$ python3 -q
>>> import numpy as np
>>> import numpy.linalg as la
>>> np.set_printoptions(suppress=True, linewidth=140)
>>> F = np.load("dump.npy")
>>> print(F)
[[  3.03   0.71   1.03  -6.65]
 [  1.46  -6.08   4.4   -0.11]
 [  6.58  -9.97   0.96 -14.57]
 [  1.69   4.61  -0.58   2.73]
 [ -1.05   5.59  -0.27   5.91]
 [  0.67  -4.89   0.84   3.79]
 [  0.78  -9.35  -4.5   -4.23]
 [-14.71  -5.26   2.67   2.35]
 [ -7.78  -5.11  -0.67  -0.7 ]
 [-10.45  -0.68   6.71   3.25]
 [  1.86  -0.08  -1.71  -5.36]
 [ -6.15   2.47  -4.72   5.62]
 [ -8.41   2.29   1.59  -8.58]
 [-11.86  -0.3    0.07 -11.04]
 [ -1.54  -2.7    2.14   1.04]
 [  0.98  -0.59  -7.63   9.6 ]
 [  2.02  -3.67  -2.35   2.19]
 [ -8.87   6.32   0.85  15.99]
 [  2.04   2.19  -0.18 -11.61]
 [ -9.44   0.19   1.65 -21.43]
 [  7.91  10.11  -3.24  -8.25]
 [  0.24   2.14   0.67  -6.41]
 [  4.57  -2.99  -0.58  10.47]
 [  1.65   7.15   7.06 -15.02]
 [ -0.11  -0.38   6.48 -21.26]
 [  0.95  -2.05   2.58   5.81]
 [  3.64   7.26  -2.24   2.97]
 [  9.33  -7.95  -2.87  10.77]
 [  5.83   4.88   2.85  -0.02]
 [  2.39 -11.29  -0.74  -7.72]
 [  0.19   4.92   3.62   1.85]
 [  7.92  -3.04  -4.03  -2.72]
 [  5.13  -0.15  -3.5   -6.4 ]
 [ -5.37   5.73   0.73   7.93]
 [-11.93   4.45  -0.17  -5.79]
 [ -0.44  11.23  -2.08   2.54]
 [  2.49   4.75   2.94   0.69]
 [  5.83  -7.75  -1.7    0.17]
 [ 11.3   -4.75   6.15  -6.5 ]]
>>> cen = F - F.mean(axis=0)
>>> V = la.svd(cen)[2][:3]
>>> M2 = cen - cen @ V.T @ V
>>> print(np.round(np.diag(V.T @ V), 2))
[0.99 1.   0.03 0.98]
>>> rng = np.random.default_rng(944)
>>> labels = rng.permutation(4)
>>> M2 = F[:, labels] * rng.choice([-1, 1], 4)
>>> print(M2)
[[ -6.65   0.71  -3.03   1.03]
 [ -0.11  -6.08  -1.46   4.4 ]
 [-14.57  -9.97  -6.58   0.96]
 [  2.73   4.61  -1.69  -0.58]
 [  5.91   5.59   1.05  -0.27]
 [  3.79  -4.89  -0.67   0.84]
 [ -4.23  -9.35  -0.78  -4.5 ]
 [  2.35  -5.26  14.71   2.67]
 [ -0.7   -5.11   7.78  -0.67]
 [  3.25  -0.68  10.45   6.71]
 [ -5.36  -0.08  -1.86  -1.71]
 [  5.62   2.47   6.15  -4.72]
 [ -8.58   2.29   8.41   1.59]
 [-11.04  -0.3   11.86   0.07]
 [  1.04  -2.7    1.54   2.14]
 [  9.6   -0.59  -0.98  -7.63]
 [  2.19  -3.67  -2.02  -2.35]
 [ 15.99   6.32   8.87   0.85]
 [-11.61   2.19  -2.04  -0.18]
 [-21.43   0.19   9.44   1.65]
 [ -8.25  10.11  -7.91  -3.24]
 [ -6.41   2.14  -0.24   0.67]
 [ 10.47  -2.99  -4.57  -0.58]
 [-15.02   7.15  -1.65   7.06]
 [-21.26  -0.38   0.11   6.48]
 [  5.81  -2.05  -0.95   2.58]
 [  2.97   7.26  -3.64  -2.24]
 [ 10.77  -7.95  -9.33  -2.87]
 [ -0.02   4.88  -5.83   2.85]
 [ -7.72 -11.29  -2.39  -0.74]
 [  1.85   4.92  -0.19   3.62]
 [ -2.72  -3.04  -7.92  -4.03]
 [ -6.4   -0.15  -5.13  -3.5 ]
 [  7.93   5.73   5.37   0.73]
 [ -5.79   4.45  11.93  -0.17]
 [  2.54  11.23   0.44  -2.08]
 [  0.69   4.75  -2.49   2.94]
 [  0.17  -7.75  -5.83  -1.7 ]
 [ -6.5   -4.75 -11.3    6.15]]
>>> left, _, VT = la.svd(F.T @ M2)
>>> print(np.round(left @ VT, 2) + 0)
[[ 0.  0. -1.  0.]
 [ 0.  1.  0.  0.]
 [ 0.  0.  0.  1.]
 [ 1.  0.  0.  0.]]
>>> f = np.array([1, 1])
>>> print(np.round(np.cross(F[14, :3], F[16, :3]), 2))
[14.2   0.7  11.11]
>>> print(np.round(np.correlate(F[14], F[16], "full"), 2))
[ -3.37  -2.29  16.68   4.05 -15.75   0.51   2.1 ]
>>> M2 = np.array([[-2, -5, 5], [-5, 0, 3], [-4, 4, -3]])
>>> A = np.triu(M2)
>>> print(A)
[[-2 -5  5]
 [ 0  0  3]
 [ 0  0 -3]]
>>> print(np.unique(A.round(6), axis=0).shape)
(3, 3)
>>> print(np.abs(np.diag(la.qr(A)[1])) > 1e-9)
[ True False  True]
>>> left, s, VT = la.svd(A)
>>> print(s.round(2) + 0)
[7.99 2.86 0.  ]
>>> print(np.argmax(s[:-1] / (s[1:] + 1e-6)) + 1)
2
>>> M2 = left[:, :2] @ np.diag(s[:2]) @ VT[:2]
>>> print(round(float(np.abs(A - M2).max()), 2))
0.0
>>> print(M2.round(2) + 0)
[[-2. -5.  5.]
 [ 0.  0.  3.]
 [ 0.  0. -3.]]
>>> print(la.matrix_rank(M2))
2
>>> print(np.round(la.norm(A - M2, 2), 2), round(s[2], 2))
0.0 0.0
>>> arr = np.loadtxt("data.csv", delimiter=",")
>>> print(arr)
[[0. 0. 0.]
 [0. 0. 1.]
 [0. 1. 0.]]
>>> # symmetric
>>> print(np.allclose(arr[:-1].T @ la.lstsq(arr[:-1].T, arr[-1])[0], arr[-1]))
False
>>> print(np.unique(arr.round(6), axis=0).shape)
(3, 3)
>>> print((la.matrix_power((arr != 0) + (arr.T != 0) + np.eye(3), 3) > 0).astype(int))
[[1 0 0]
 [0 1 1]
 [0 1 1]]
>>> print(arr @ arr)
[[0. 0. 0.]
 [0. 1. 0.]
 [0. 0. 1.]]
>>> rank = la.matrix_rank(arr)
>>> print(rank)
2
>>> null = la.svd(arr)[2][rank:].T
>>> print(null.shape)
(3, 1)
>>> print([int(la.matrix_rank(arr[:i])) for i in range(1, len(arr) + 1)])
[0, 1, 2]
>>> print(arr @ null)
[[0.]
 [0.]
 [0.]]
>>> print(null[:, 0] / null[np.abs(null[:, 0]).round(6).argmax(), 0])
[1. 0. 0.]
>>> W0 = np.loadtxt("a.csv", delimiter=",")
>>> print(W0)
[[26.  14.  -8.  26.  36. ]
 [-0.7 -0.7  0.3  1.3  1.2]
 [ 1.3 -1.1  1.8  0.7  1.2]
 [-0.4  0.6  1.2 -0.2  1.5]
 [-1.3  0.6 -1.   0.  -0.6]
 [-0.3  0.6  0.1  1.1 -1.7]
 [ 0.2  0.6  0.  -0.3 -2.3]
 [ 1.2 -1.6 -0.2 -0.1 -1.1]
 [-0.7 -0.5 -0.7 -0.1  0.9]
 [-1.   1.2 -0.1  0.9  0.1]
 [ 2.8  2.4  0.4  1.2  1.2]
 [ 1.4 -0.3  1.  -0.8  1.2]
 [ 1.1 -2.  -0.6  1.1  0.1]
 [-1.   0.   0.3 -0.1  0.3]
 [ 2.2 -0.2  1.2 -1.7  1.8]
 [-0.1 -1.1 -0.6  0.6  0.1]
 [ 0.3 -0.8  0.5 -1.2  0.2]
 [ 0.1  0.2  0.   0.3  0.3]
 [ 1.5  1.6  0.7  1.1  0.8]
 [ 0.1  0.5  2.  -1.6 -3.1]
 [-0.6 -2.5  0.6 -0.2 -0.3]
 [ 1.   0.5 -2.3 -1.3  2.7]]
>>> cen = W0 - W0.mean(axis=0)
>>> V = la.svd(cen)[2][:1]
>>> M2 = cen - cen @ V.T @ V
>>> print(np.round(np.diag(V.T @ V), 2))
[0.23 0.07 0.02 0.23 0.45]
>>> print(np.round((cen @ V.T).std(axis=0), 2))
[11.26]
>>> print(np.round(M2.std(axis=0), 2))
[0.87 1.07 0.92 0.9  0.77]
>>> M2 = np.array([[2, 2, 2], [1, 1, 0], [3, 0, 0], [0, 2, 3], [2, 2, 3]])
>>> print(np.round(np.einsum("ij->j", W0), 2))
[33.1 12.  -3.4 26.7 40.5]
>>> M = np.load("block4.npy")
>>> print(M.round(2))
[[ -7.29  -2.48   3.    -4.03  -8.32  -7.    -5.97]
 [ -0.95  -0.1    3.    -8.73  -6.76  -7.    -1.2 ]
 [ -7.04  -2.11   3.    -2.56  -8.81  -7.    -5.22]
 [ -7.83  -2.7    3.    -3.74  -8.42  -7.    -6.41]
 [ -4.58  -1.31   3.    -5.13  -7.96  -7.    -3.63]
 [ -8.5   -2.85   3.    -2.6   -8.8   -7.    -6.7 ]
 [ -6.28  -1.99   3.    -4.12  -8.29  -7.    -4.98]
 [ -7.42  -1.96   3.    -0.51  -9.5   -7.    -4.93]
 [ -6.86  -2.47   3.    -5.26  -7.91  -7.    -5.95]
 [ -8.15  -3.88   3.    -9.84  -6.39  -7.    -8.76]
 [ -7.34  -2.36   3.    -3.16  -8.61  -7.    -5.72]
 [ -4.02  -0.86   3.    -4.09  -8.3   -7.    -2.71]
 [ -9.06  -3.87   3.    -7.06  -7.31  -7.    -8.75]
 [ -4.43  -1.38   3.    -6.    -7.67  -7.    -3.76]
 [ -4.79  -2.54   3.   -11.88  -5.71  -7.    -6.08]
 [ -2.46  -0.56   3.    -6.97  -7.34  -7.    -2.12]
 [ -9.3   -4.09   3.    -7.64  -7.12  -7.    -9.18]
 [ -7.04  -3.58   3.   -11.34  -5.89  -7.    -8.15]
 [ -3.5   -0.7    3.    -4.7   -8.1   -7.    -2.4 ]
 [ -4.1   -1.81   3.    -9.55  -6.48  -7.    -4.62]]
>>> # rows and columns are dependent
>>> print(la.lstsq(M[:-1].T, M[-1])[2])
3
>>> print(np.allclose(M[:-1].T @ la.lstsq(M[:-1].T, M[-1])[0], M[-1]))
True
>>> x0 = np.array([1, 3, -1, -1, -2, 0, 3])
>>> h1 = np.maximum(M @ x0, 0)
>>> print(np.round(np.tanh(M @ x0), 2))
[-1.    1.   -1.   -1.   -0.88 -1.   -1.   -1.   -1.   -1.   -1.    0.99 -1.   -0.91 -1.    1.   -1.   -1.    1.   -1.  ]
>>> print(np.flatnonzero(h1 > 1e-9))
[ 1 11 15 18]
>>> data = np.loadtxt("x.csv", delimiter=",")
>>> print(data)
[[-7.7  -2.83 -0.63]
 [ 9.93  3.57  0.87]
 [ 1.2   0.28 -0.01]
 [-5.48 -2.01 -0.45]
 [ 4.44  1.53  0.4 ]
 [-1.14 -0.41 -0.1 ]
 [ 4.37  1.68  0.36]
 [ 3.26  1.22  0.29]
 [ 8.85  3.22  0.82]
 [-5.51 -1.98 -0.42]
 [ 5.57  2.07  0.49]
 [ 2.19  0.85  0.18]
 [ 0.01 -0.03 -0.07]
 [-7.67 -2.8  -0.79]]
>>> x0 = np.array([2, 2, 2])
>>> y = data @ x0
>>> beta, lr = np.zeros(3), 1 / la.norm(data, 2) ** 2
>>> for i in range(6):
...     beta -= lr * data.T @ (data @ beta - y)
...     if i % 1 == 0: print(i, round(la.norm(data @ beta - y), 2))
... 
0 0.51
1 0.51
2 0.51
3 0.51
4 0.51
5 0.51
>>> print(round(la.cond(data), 2))
136.84
>>> left, s, VT = la.svd(data)
>>> print(s.round(2))
[22.49  0.24  0.16]
>>> M2 = left[:, :1] @ np.diag(s[:1]) @ VT[:1]
>>> print(round(float(la.norm(data - M2) / la.norm(data)), 2))
0.01
>>> print(la.matrix_rank(data, rtol=0.05))
1
>>> print(np.argsort(-la.norm(data, axis=0).round(6), kind="stable")[:3])
[0 1 2]
>>> print(round(float(la.norm(data, 2) / la.norm(data)), 2))
1.0
>>> print([round(float(x), 2) for x in la.svd(data, compute_uv=False)[:3]])
[22.49, 0.24, 0.16]
>>> print(la.cond(data) > 100)
True
>>> O, r_ = la.qr(data)
>>> print(O.round(2) + 0)
[[-0.37 -0.12  0.31]
 [ 0.47 -0.2   0.05]
 [ 0.06 -0.7  -0.32]
 [-0.26 -0.07  0.2 ]
 [ 0.21 -0.38  0.21]
 [-0.05  0.02 -0.01]
 [ 0.21  0.4  -0.3 ]
 [ 0.15  0.15 -0.05]
 [ 0.42 -0.01  0.21]
 [-0.26  0.12  0.3 ]
 [ 0.26  0.19 -0.09]
 [ 0.1   0.23 -0.17]
 [ 0.   -0.15 -0.31]
 [-0.36 -0.03 -0.59]]
>>> print(O.shape, r_.shape)
(14, 3) (3, 3)
>>> x0 = np.array([0, 0, 0])
>>> y = O @ x0
>>> print(np.round(la.lstsq(O, y)[0], 2))
[0. 0. 0.]
>>> y = y + 0.3 * rng.normal(size=14)
>>> print(y.round(2) + 0)
[ 0.32  0.17  0.15 -0.15 -0.25 -0.16 -0.28 -0.3  -0.66 -0.06  0.16 -0.21  0.   -0.19]
>>> beta, *_ = la.lstsq(O, y)
>>> print([round(float(la.norm(la.solve(O.T @ O + lam * np.eye(3), O.T @ y))), 2) for lam in (0, 1, 10, 100)])
[0.4, 0.2, 0.04, 0.0]
>>> print(beta.round(2))
[-0.31 -0.24  0.05]
>>> M2 = np.array([[3, -3, -1, 3], [-3, 3, -2, -1], [3, -1, -2, 2]])
>>> K = M2.T @ M2
>>> print(K)
[[ 27 -21  -3  18]
 [-21  19  -1 -14]
 [ -3  -1   9  -5]
 [ 18 -14  -5  14]]
>>> # null space of dimension 1
>>> left, s, VT = la.svd(K)
>>> print(s.round(2) + 0)
[56.89 11.    1.11  0.  ]
>>> print(np.argmax(s[:-1] / (s[1:] + 1e-6)) + 1)
3
>>> M2 = left[:, :3] @ np.diag(s[:3]) @ VT[:3]
>>> print(la.matrix_rank(K, rtol=0.05))
2
>>> print(np.round(la.norm(K - M2) / la.norm(K), 2))
0.0
>>> print(round(la.norm(K - M2, 2), 2), round(float(s[3]), 2))
0.0 0.0
>>> J = np.load("run6.npy")
>>> print(J)
[[ -3  -3  -3  -3]
 [ -3  -6  -6  -6]
 [ -3  -6  -9  -9]
 [ -3  -6  -9 -12]]
>>> M2 = la.invert(J)
Traceback (most recent call last):
  File "<python-input-104>", line 1, in <module>
    M2 = la.invert(J)
         ^^^^^^^^^
AttributeError: module 'numpy.linalg' has no attribute 'invert'
>>> M2 = la.inv(J)
>>> print(np.round(la.slogdet(J)[0], 2))
1.0
>>> print(np.round(la.det(J) * M2, 2) + 0)
[[-54.  27.   0.   0.]
 [ 27. -54.  27.   0.]
 [  0.  27. -54.  27.]
 [  0.   0.  27. -27.]]
>>> print((np.abs(M2) > 1e-9).astype(int))
[[1 1 0 0]
 [1 1 1 0]
 [0 1 1 1]
 [0 0 1 1]]
>>> print(round(float(la.cond(J)), 2))
29.28
>>> print(np.round(la.det(J) * la.det(M2), 2))
1.0
